$ python3 -q
>>> import numpy as np
>>> np.set_printoptions(precision=3, suppress=True, linewidth=160, sign=" ")
>>> A = np.loadtxt("sample9.csv", delimiter=",")
>>> print(A)
[[ 0.9    1.     0.1   -0.5    0.2    0.4    1.     0.7   -0.4  ]
 [-0.4    1.     1.6   -1.7    0.8    1.7    1.5    1.3    0.3  ]
 [-0.2   -0.9   -0.5   -1.6    0.2   -1.3    1.8    0.    -0.3  ]
 [-1.3    0.6   -2.3    0.    -0.7   -1.2    1.9    1.1    1.5  ]
 [-0.4    1.5   -0.1   -2.4   -0.3    0.2    0.1    1.2   -0.8  ]
 [-0.198 -0.871 -0.516 -1.506  0.147 -1.366  1.686  0.011 -0.232]
 [-1.     1.3    0.     0.2    1.6    0.8    0.7   -0.9    1.4  ]
 [-1.3    2.6    0.6    0.    -1.4   -0.1   -2.2   -1.     0.2  ]]
>>> Y = np.array([[5, 8, -4],
...     [2, 6, -5],
...     [-9, 6, -6],
...     [-7, 0, -2],
...     [5, 2, -3],
...     [9, -6, -9],
...     [6, -3, 8],
...     [-6, 0, 8],
...     [0, 4, 2]])
>>> print(np.vstack([A, Y.T]).shape)
(11, 9)
>>> M = np.loadtxt("layer18.csv", delimiter=",")
>>> print(M)
[[  0.   4.   5.   0.   2.   4.   3.   0.   2.   0.   0.   0.]
 [  0.   2.   3.   0.   4.   6.   9.   0.   0.   0.   0.   0.]
 [  0.   0.   0.   0.   7.   9.  18.   6.   0.   0.   0.   2.]
 [  0.   3.   4.   0.   3.   5.   6.   0.   0.   0.   0.   0.]
 [  0.   3.   4.   0.   3.   5.   6.   0.   0.   0.   0.   0.]
 [  0.   0.   1.   0.   6.   8.  15.   4.   0.   0.   0.   1.]
 [  0.   4.   5.   0.   2.   4.   3.   0.   2.   0.   0.   0.]
 [  4.   8.   9.   4.   0.   0.   0.   0.  10.   0.   0.   0.]
 [  0.   2.   3.   0.   4.   6.   9.   0.   0.   0.   0.   0.]
 [  0.   1.   2.   0.   5.   7.  12.   2.   0.   0.   0.   0.]
 [  0.   4.   5.   0.   2.   4.   3.   0.   2.   0.   0.   0.]
 [  2.   6.   7.   0.   0.   2.   0.   0.   6.   0.   0.   0.]
 [  0.   0.   1.   0.   6.   8.  15.   4.   0.   0.   0.   1.]
 [  0.   1.   2.   0.   5.   7.  12.   2.   0.   0.   0.   0.]
 [  2.   6.   7.   0.   0.   2.   0.   0.   6.   0.   0.   0.]
 [  3.   7.   8.   2.   0.   1.   0.   0.   8.   0.   0.   0.]
 [  0.   3.   4.   0.   3.   5.   6.   0.   0.   0.   0.   0.]
 [  0.   2.   3.   0.   4.   6.   9.   0.   0.   0.   0.   0.]
 [  0.   3.   4.   0.   3.   5.   6.   0.   0.   0.   0.   0.]
 [  0.   0.   0.   0.   7.   9.  18.   6.   0.   0.   0.   2.]
 [  0.   0.   1.   0.   6.   8.  15.   4.   0.   0.   0.   1.]
 [  5.   9.  10.   6.   0.   0.   0.   0.  12.   0.   0.   0.]
 [  0.   1.   2.   0.   5.   7.  12.   2.   0.   0.   0.   0.]]
>>> left, sigma, VT = np.linalg.svd(M)
>>> print(np.argmax(sigma[:-1] / (sigma[1:] + 1e-6)) + 1)
9
>>> Y = left[:, :9] @ np.diag(sigma[:9]) @ VT[:9]
>>> print(round(np.linalg.norm(M - Y, 2), 3), round(float(sigma[9]), 3))
0.0 0.0
>>> print(round(np.linalg.norm(M - Y) / np.linalg.norm(M), 3))
0.0
>>> print(np.allclose(M[:-1].T @ np.linalg.lstsq(M[:-1].T, M[-1])[0], M[-1]))
True
>>> gram = M.T @ M
>>> print((M @ M.T).shape)
(23, 23)
>>> print(np.linalg.matrix_rank(gram))
9
>>> print(np.round(np.linalg.eigvalsh(gram)[::-1], 3) + 0)
[ 3505.917  1207.585   112.056    17.994     4.239     1.243     0.586     0.22      0.159     0.        0.        0.   ]
>>> print(gram)
[[   58.   122.   138.    52.     0.    11.     0.     0.   148.     0.     0.     0.]
 [  122.   365.   434.   100.    99.   196.   198.     6.   340.     0.     0.     0.]
 [  138.   434.   524.   112.   162.   296.   339.    24.   388.     0.     0.     3.]
 [   52.   100.   112.    56.     0.     2.     0.     0.   128.     0.     0.     0.]
 [    0.    99.   162.     0.   377.   531.   900.   186.    12.     0.     0.    46.]
 [   11.   196.   296.     2.   531.   766.  1254.   246.    56.     0.     0.    60.]
 [    0.   198.   339.     0.   900.  1254.  2169.   468.    18.     0.     0.   117.]
 [    0.     6.    24.     0.   186.   246.   468.   132.     0.     0.     0.    36.]
 [  148.   340.   388.   128.    12.    56.    18.     0.   392.     0.     0.     0.]
 [    0.     0.     0.     0.     0.     0.     0.     0.     0.     0.     0.     0.]
 [    0.     0.     0.     0.     0.     0.     0.     0.     0.     0.     0.     0.]
 [    0.     0.     3.     0.    46.    60.   117.    36.     0.     0.     0.    11.]]
>>> print(np.round(np.linalg.svd(M, compute_uv=False) ** 2, 3) + 0)
[ 3505.917  1207.585   112.056    17.994     4.239     1.243     0.586     0.22      0.159     0.        0.        0.   ]
>>> print(np.allclose(gram, gram.T))
True
>>> u, v = M[16], M[2]
>>> print(u @ u)
95.0
>>> print(u @ v)
174.0
>>> pr = (u @ v) / (u @ u) * u
>>> print(round((v - pr) @ u, 3))
0.0
>>> print(round(np.linalg.norm(u + v) ** 2 + np.linalg.norm(u - v) ** 2, 3))
1178.0
>>> print(np.outer(u, v))
[[   0.    0.    0.    0.    0.    0.    0.    0.    0.    0.    0.    0.]
 [   0.    0.    0.    0.   21.   27.   54.   18.    0.    0.    0.    6.]
 [   0.    0.    0.    0.   28.   36.   72.   24.    0.    0.    0.    8.]
 [   0.    0.    0.    0.    0.    0.    0.    0.    0.    0.    0.    0.]
 [   0.    0.    0.    0.   21.   27.   54.   18.    0.    0.    0.    6.]
 [   0.    0.    0.    0.   35.   45.   90.   30.    0.    0.    0.   10.]
 [   0.    0.    0.    0.   42.   54.  108.   36.    0.    0.    0.   12.]
 [   0.    0.    0.    0.    0.    0.    0.    0.    0.    0.    0.    0.]
 [   0.    0.    0.    0.    0.    0.    0.    0.    0.    0.    0.    0.]
 [   0.    0.    0.    0.    0.    0.    0.    0.    0.    0.    0.    0.]
 [   0.    0.    0.    0.    0.    0.    0.    0.    0.    0.    0.    0.]
 [   0.    0.    0.    0.    0.    0.    0.    0.    0.    0.    0.    0.]]
>>> print(pr)
[  0.      5.495   7.326   0.      5.495   9.158  10.989   0.      0.      0.      0.      0.   ]
>>> K = np.loadtxt("mat.csv", delimiter=",")
>>> print(K)
[[ 0.333  0.167  0.     0.     0.     0.     0.     0.     0.167  0.167  0.167  0.   ]
 [ 0.     0.333  0.167  0.167  0.     0.     0.     0.     0.     0.167  0.167  0.   ]
 [ 0.     0.     0.5    0.     0.     0.     0.5    0.     0.     0.     0.     0.   ]
 [ 0.5    0.     0.     0.5    0.     0.     0.     0.     0.     0.     0.     0.   ]
 [ 0.     0.25   0.     0.     0.25   0.     0.     0.25   0.     0.25   0.     0.   ]
 [ 0.     0.     0.25   0.25   0.     0.25   0.25   0.     0.     0.     0.     0.   ]
 [ 0.167  0.     0.167  0.     0.     0.     0.167  0.167  0.167  0.     0.     0.167]
 [ 0.     0.143  0.143  0.     0.     0.143  0.143  0.143  0.143  0.143  0.     0.   ]
 [ 0.     0.     0.     0.     0.     0.     0.333  0.     0.667  0.     0.     0.   ]
 [ 0.     0.     0.333  0.333  0.     0.     0.     0.     0.     0.333  0.     0.   ]
 [ 0.     0.     0.     0.25   0.     0.     0.     0.25   0.     0.     0.25   0.25 ]
 [ 0.     0.     0.2    0.     0.2    0.     0.     0.     0.     0.2    0.2    0.2  ]]
>>> # looks like rank 11
>>> rank = np.linalg.matrix_rank(K)
>>> print(rank)
11
>>> ns = np.linalg.svd(K)[2][rank:].T
>>> print([int(np.linalg.matrix_rank(K[:i])) for i in range(1, len(K) + 1)])
[1, 2, 3, 4, 5, 6, 7, 8, 9, 10, 11, 11]
>>> print(np.allclose(K @ ns, 0))
True
>>> rng = np.random.default_rng(920)
>>> Y = K + rng.integers(-2, 3, (12, 11)) @ rng.integers(-2, 3, (11, 12))
>>> print(Y)
[[ -4.667  -4.833   4.     -4.     -5.     -3.     -1.      6.     -9.833  -5.833   7.167  -9.   ]
 [ -6.     -1.667  -1.833  11.167  -1.      3.      6.     -7.      8.      1.167  -4.833  10.   ]
 [ -2.    -13.     -7.5     5.     -6.      0.      2.5     1.      1.     -6.    -11.      8.   ]
 [ -3.5    -8.      7.     -1.5    -6.     -4.      4.      2.    -10.      0.     -6.     -7.   ]
 [  8.      5.25    5.     -4.      1.25    8.    -11.      0.25  -10.     11.25   -4.     -7.   ]
 [  5.     -9.     -3.75   -2.75   -2.      1.25   -4.75    3.     -7.      6.    -11.     -3.   ]
 [ -4.833  -7.      5.167   3.    -10.     -1.     13.167  -2.833 -10.833  -8.     -9.      3.167]
 [  2.      5.143   1.143  -7.      4.      0.143  -0.857  -1.857   1.143  -4.857   4.     -4.   ]
 [  0.      1.     -4.      2.      4.      9.     -1.667  -1.     -7.333   8.     -3.      0.   ]
 [  4.      1.     -5.667  -4.667   4.      3.      4.     -3.     -4.      1.333  -4.      0.   ]
 [-10.    -11.      1.      3.25   -6.     -9.      5.      6.25    3.     -6.      2.25   -1.75 ]
 [ -9.     -2.      6.2    -1.     -0.8    -1.     -3.      6.     -6.     -1.8     9.2    -9.8  ]]
>>> print(np.round(np.linalg.svd(Y - K, compute_uv=False), 3) + 0)
[ 40.774  36.651  31.686  18.544  16.293  11.889   8.443   5.271   1.882   0.954   0.067   0.   ]
>>> print(np.linalg.matrix_rank(Y - K, tol=1e-8))
11
>>> print(np.abs(Y - K).sum(axis=1))
[ 65.  62.  63.  60.  74.  59.  78.  36.  42.  39.  64.  56.]
>>> x = np.array([2, 0, 5, 5, 4, 2, 4, 2, 4, 2, 4, 2])
>>> print((K * x).sum(axis=1))
[ 2.333  2.667  4.5    3.5    2.     4.     3.167  2.714  4.     4.     3.25   3.4  ]
>>> print(np.sign((K @ x).round(6)))
[ 1.  1.  1.  1.  1.  1.  1.  1.  1.  1.  1.  1.]
>>> print((K @ x).argmax())
2
>>> left, sigma, VT = np.linalg.svd(K)
>>> print(sigma.round(3) + 0)
[ 1.106  0.836  0.716  0.664  0.472  0.4    0.364  0.313  0.226  0.206  0.105  0.   ]
>>> Y = left[:, :11] @ np.diag(sigma[:11]) @ VT[:11]
>>> print(np.linalg.matrix_rank(Y))
11
>>> print(round(float(np.abs(K - Y).max()), 3))
0.0
>>> print(Y.round(3) + 0)
[[ 0.333  0.167  0.     0.     0.     0.     0.     0.     0.167  0.167  0.167  0.   ]
 [ 0.     0.333  0.167  0.167  0.     0.     0.     0.     0.     0.167  0.167  0.   ]
 [ 0.     0.     0.5    0.     0.     0.     0.5    0.     0.     0.     0.     0.   ]
 [ 0.5    0.     0.     0.5    0.     0.     0.     0.     0.     0.     0.     0.   ]
 [ 0.     0.25   0.     0.     0.25   0.     0.     0.25   0.     0.25   0.     0.   ]
 [ 0.     0.     0.25   0.25   0.     0.25   0.25   0.     0.     0.     0.     0.   ]
 [ 0.167  0.     0.167  0.     0.     0.     0.167  0.167  0.167  0.     0.     0.167]
 [ 0.     0.143  0.143  0.     0.     0.143  0.143  0.143  0.143  0.143  0.     0.   ]
 [ 0.     0.     0.     0.     0.     0.     0.333  0.     0.667  0.     0.     0.   ]
 [ 0.     0.     0.333  0.333  0.     0.     0.     0.     0.     0.333  0.     0.   ]
 [ 0.     0.     0.     0.25   0.     0.     0.     0.25   0.     0.     0.25   0.25 ]
 [ 0.     0.     0.2    0.     0.2    0.     0.     0.     0.     0.2    0.2    0.2  ]]
>>> print(np.round(np.linalg.norm(K - Y) / np.linalg.norm(K), 3))
0.0
